>>> import numpy as np
>>> np.set_printoptions(precision=2, suppress=True, linewidth=160)
>>> M = np.array([[-3, 0, 0, 0], [0, 1, 0, 0], [0, 0, -1, 0], [0, 0, 0, -1]])
>>> print((np.linalg.matrix_power((M != 0) + (M.T != 0) + np.eye(4), 4) > 0).astype(int))
[[1 0 0 0]
 [0 1 0 0]
 [0 0 1 0]
 [0 0 0 1]]
>>> print(np.flatnonzero(np.linalg.matrix_power((M != 0) + (M.T != 0) + np.eye(4), 4)[1]))
[1]
>>> print(np.sort(np.linalg.eigvals(M).real))
[-3. -1. -1.  1.]
>>> proj = np.triu(np.array([[5, -2, -1, 2], [2, -4, -1, 0], [-1, 3, 5, 5], [-4, 1, -4, -5]]), 1) + np.eye(4)
>>> out = proj @ M @ np.linalg.inv(proj)
>>> print(out)
[[ -3.  -8. -10.  54.]
 [  0.   1.   2. -10.]
 [  0.   0.  -1.   0.]
 [  0.   0.   0.  -1.]]
>>> print(proj @ M - M @ proj)
[[ 0. -8. -2.  4.]
 [ 0.  0.  2.  0.]
 [ 0.  0.  0.  0.]
 [ 0.  0.  0.  0.]]
>>> print(np.linalg.pinv(M))
[[-0.33  0.    0.    0.  ]
 [ 0.    1.    0.    0.  ]
 [ 0.    0.   -1.    0.  ]
 [ 0.    0.    0.   -1.  ]]
>>> print(np.linalg.norm(M, axis=0))
[3. 1. 1. 1.]
>>> print(M @ M.T)
[[9 0 0 0]
 [0 1 0 0]
 [0 0 1 0]
 [0 0 0 1]]
>>> Z = np.array([[-1.7, 0.8, -0.8, -0.2, -0.4, 1.8, -0.7, -0.3, 0.3],
...     [2.0, 0.5, -0.2, 1.4, 0.4, 0.8, 0.6, 1.2, -0.4]])
>>> rng = np.random.default_rng(10810)
>>> data = np.array([[-3, -2],
...     [-5, -2],
...     [0, -1],
...     [1, -2],
...     [-4, 4],
...     [4, 0],
...     [-3, 3],
...     [-3, -1],
...     [-2, 3],
...     [3, 3],
...     [-1, 0],
...     [-5, -5],
...     [3, 0],
...     [0, 3],
...     [-3, 5],
...     [-2, 5],
...     [-5, -3],
...     [5, 0],
...     [-1, -1],
...     [1, -3],
...     [3, 3],
...     [4, -1],
...     [0, 3]]) @ Z + 0.3 * rng.normal(size=(23, 9))
>>> print(data)
[[  0.84  -3.37   2.74  -2.32   0.15  -7.     0.48  -1.55  -0.39]
 [  4.39  -4.81   4.28  -1.63   0.85 -10.53   2.37  -0.94  -1.06]
 [ -2.28  -0.07   0.5   -1.31  -0.26  -0.35  -0.81  -1.47   0.41]
 [ -5.87  -0.82   0.24  -2.87  -1.47   0.07  -2.39  -2.27   0.54]
 [ 14.47  -1.05   2.28   6.8    3.1   -4.11   5.09   6.23  -2.77]
 [ -6.98   3.04  -3.14  -0.86  -1.18   7.32  -3.19  -1.29   1.85]
 [ 10.93  -1.34   1.54   4.71   2.6   -2.83   3.91   4.53  -2.07]
 [  3.5   -3.46   2.97  -0.94   0.18  -5.67   1.5   -0.23  -0.1 ]
 [  9.57  -0.02   1.53   4.49   1.86  -1.38   3.47   4.    -1.46]
 [  0.81   3.77  -2.8    3.05  -0.14   7.91  -0.27   2.45  -0.22]
 [  1.82  -1.18   0.71   0.28   0.18  -2.11   0.78   0.18  -0.63]
 [ -1.46  -6.66   5.08  -6.26   0.03 -12.62   0.47  -4.16   0.39]
 [ -4.88   2.04  -2.52  -0.45  -1.03   5.74  -1.81  -0.64   1.34]
 [  6.29   1.34  -0.26   3.96   1.2    1.87   2.01   3.51  -1.15]
 [ 14.5    0.34   1.68   8.76   2.83  -1.27   5.18   7.    -3.11]
 [ 14.23   0.83   0.98   7.83   2.87   0.69   4.05   6.25  -2.75]
 [  2.57  -5.29   4.7   -3.39   0.29 -10.98   1.63  -2.01  -0.06]
 [ -8.85   4.23  -3.9   -0.84  -1.54   8.95  -2.87  -1.19   1.52]
 [  0.38  -1.2    1.26  -0.97   0.29  -2.05   0.17  -0.53   0.1 ]
 [ -7.88  -1.06  -0.33  -4.58  -1.46  -0.46  -2.54  -4.1    1.55]
 [  0.74   3.95  -2.72   4.01   0.43   8.35  -0.1    2.49  -0.75]
 [ -8.49   2.79  -3.05  -2.49  -1.45   6.72  -3.91  -2.16   1.33]
 [  5.95   2.09  -0.61   3.44   1.18   2.51   1.89   3.45  -1.05]]
>>> out = np.array([[4, 3],
...     [-3, 8],
...     [-9, -7],
...     [8, 1],
...     [3, 5],
...     [-3, 6],
...     [-3, -5],
...     [-1, 8],
...     [-9, -5]])
>>> print(np.linalg.matrix_rank(data @ out))
2
>>> def softmax(z):
...     e = np.exp(z - z.max(axis=-1, keepdims=True))
...     return e / e.sum(axis=-1, keepdims=True)
... 
>>> print(np.round(softmax(10 * data[9]), 2) + 0)
[0. 0. 0. 0. 0. 1. 0. 0. 0.]
>>> print(np.round(softmax(data[9]), 2) + 0)
[0.   0.02 0.   0.01 0.   0.97 0.   0.   0.  ]
>>> S = data @ data.T / np.sqrt(9)
>>> print(softmax(S)[9] @ data)
[ 0.74  3.93 -2.73  3.92  0.38  8.31 -0.11  2.49 -0.7 ]
>>> gram = np.cov(data, rowvar=False)
>>> print(np.linalg.eigvalsh(gram)[::-1])
[91.55 56.01  0.16  0.11  0.08  0.06  0.05  0.04  0.03]
>>> print(np.argsort(-data.std(axis=0).round(6), kind="stable"))
[0 5 3 7 1 6 2 4 8]
>>> Xs = data - data.mean(axis=0)
>>> Uu, sig, vt = np.linalg.svd(Xs, full_matrices=False)
>>> print(np.linalg.matrix_rank(Xs))
9
>>> print(np.round(Xs.mean(axis=0), 2) + 0)
[0. 0. 0. 0. 0. 0. 0. 0. 0.]
>>> print((np.sign(Uu[:, 0]) == np.sign(Uu[0, 0])).astype(int))
[1 1 0 0 1 0 1 1 1 0 1 0 0 1 1 1 1 0 0 0 0 0 1]
>>> print(sig)
[44.88 35.1   1.9   1.53  1.36  1.19  1.    0.92  0.79]
>>> print(np.searchsorted(np.cumsum(sig ** 2) / (sig ** 2).sum(), 0.9) + 1)
2
>>> print(np.round(sig ** 2 / (sig ** 2).sum(), 2) + 0)
[0.62 0.38 0.   0.   0.   0.   0.   0.   0.  ]
>>> print(np.round((sig ** 2).sum() ** 2 / (sig ** 4).sum(), 2))
1.9
>>> K = np.load("case1.npy")
>>> print(K)
[[1 3 1 3 1 3]
 [2 2 2 2 2 2]
 [1 3 1 3 1 3]
 [1 3 1 3 1 3]
 [2 2 2 2 2 2]
 [1 3 1 3 1 3]]
>>> # looks like rank 2
>>> Uu, sig, vt = np.linalg.svd(K, full_matrices=False)
>>> print(Uu.shape, sig.shape, vt.shape)
(6, 6) (6,) (6, 6)
>>> print(np.round(Uu.T @ K @ vt.T, 2) + 0)
[[12.68  0.    0.    0.    0.    0.  ]
 [ 0.    2.68  0.    0.    0.    0.  ]
 [ 0.    0.    0.    0.    0.    0.  ]
 [ 0.    0.    0.    0.    0.    0.  ]
 [ 0.    0.    0.    0.    0.    0.  ]
 [ 0.    0.    0.    0.    0.    0.  ]]
>>> print((sig > 1e-8).sum())
2
>>> print(np.abs(vt[0]))
[0.25 0.52 0.25 0.52 0.25 0.52]
>>> print(round(float(np.trace(np.linalg.pinv(K) @ K)), 2))
2.0
>>> print(np.unique(K.round(6), axis=0).shape)
(2, 6)
>>> print(np.allclose(K[:-1].T @ np.linalg.lstsq(K[:-1].T, K[-1])[0], K[-1]))
True
>>> print(np.abs(np.diag(np.linalg.qr(K)[1])) > 1e-9)
[ True  True False False False False]
>>> Uu, sig, vt = np.linalg.svd(K)
>>> evecs = vt[:(sig > 1e-8).sum()]
>>> x = K[3] + 3 * K[2] + rng.integers(2) * np.eye(6)[2]
>>> print(x)
[ 4. 12.  5. 12.  4. 12.]
>>> print(np.diag(evecs.T @ evecs))
[0.33 0.33 0.33 0.33 0.33 0.33]
>>> print(np.linalg.matrix_rank(np.vstack([K, x])))
3
>>> print(np.round(evecs.T @ evecs, 2) + 0)
[[0.33 0.   0.33 0.   0.33 0.  ]
 [0.   0.33 0.   0.33 0.   0.33]
 [0.33 0.   0.33 0.   0.33 0.  ]
 [0.   0.33 0.   0.33 0.   0.33]
 [0.33 0.   0.33 0.   0.33 0.  ]
 [0.   0.33 0.   0.33 0.   0.33]]
>>> print(round(float(np.linalg.norm(x - evecs.T @ evecs @ x)), 2))
0.82
>>> rank = np.linalg.matrix_rank(K)
>>> print(rank)
2
>>> N = np.linalg.svd(K)[2][rank:].T
>>> print(np.round(K @ N, 2) + 0)
[[0. 0. 0. 0.]
 [0. 0. 0. 0.]
 [0. 0. 0. 0.]
 [0. 0. 0. 0.]
 [0. 0. 0. 0.]
 [0. 0. 0. 0.]]
>>> print([int(np.linalg.matrix_rank(K[:i])) for i in range(1, len(K) + 1)])
[1, 2, 2, 2, 2, 2]
>>> Uu, sig, vt = np.linalg.svd(K)
>>> print(sig.round(2) + 0)
[12.68  2.68  0.    0.    0.    0.  ]
>>> out = Uu[:, :2] @ np.diag(sig[:2]) @ vt[:2]
>>> print(round(float(np.linalg.norm(K - out, 2)), 2), round(sig[2], 2))
0.0 0.0
>>> print(np.linalg.matrix_rank(out))
2
>>> print(np.linalg.matrix_rank(K, rtol=0.05))
2
>>> print(round(float(np.abs(K - out).max()), 2))
0.0
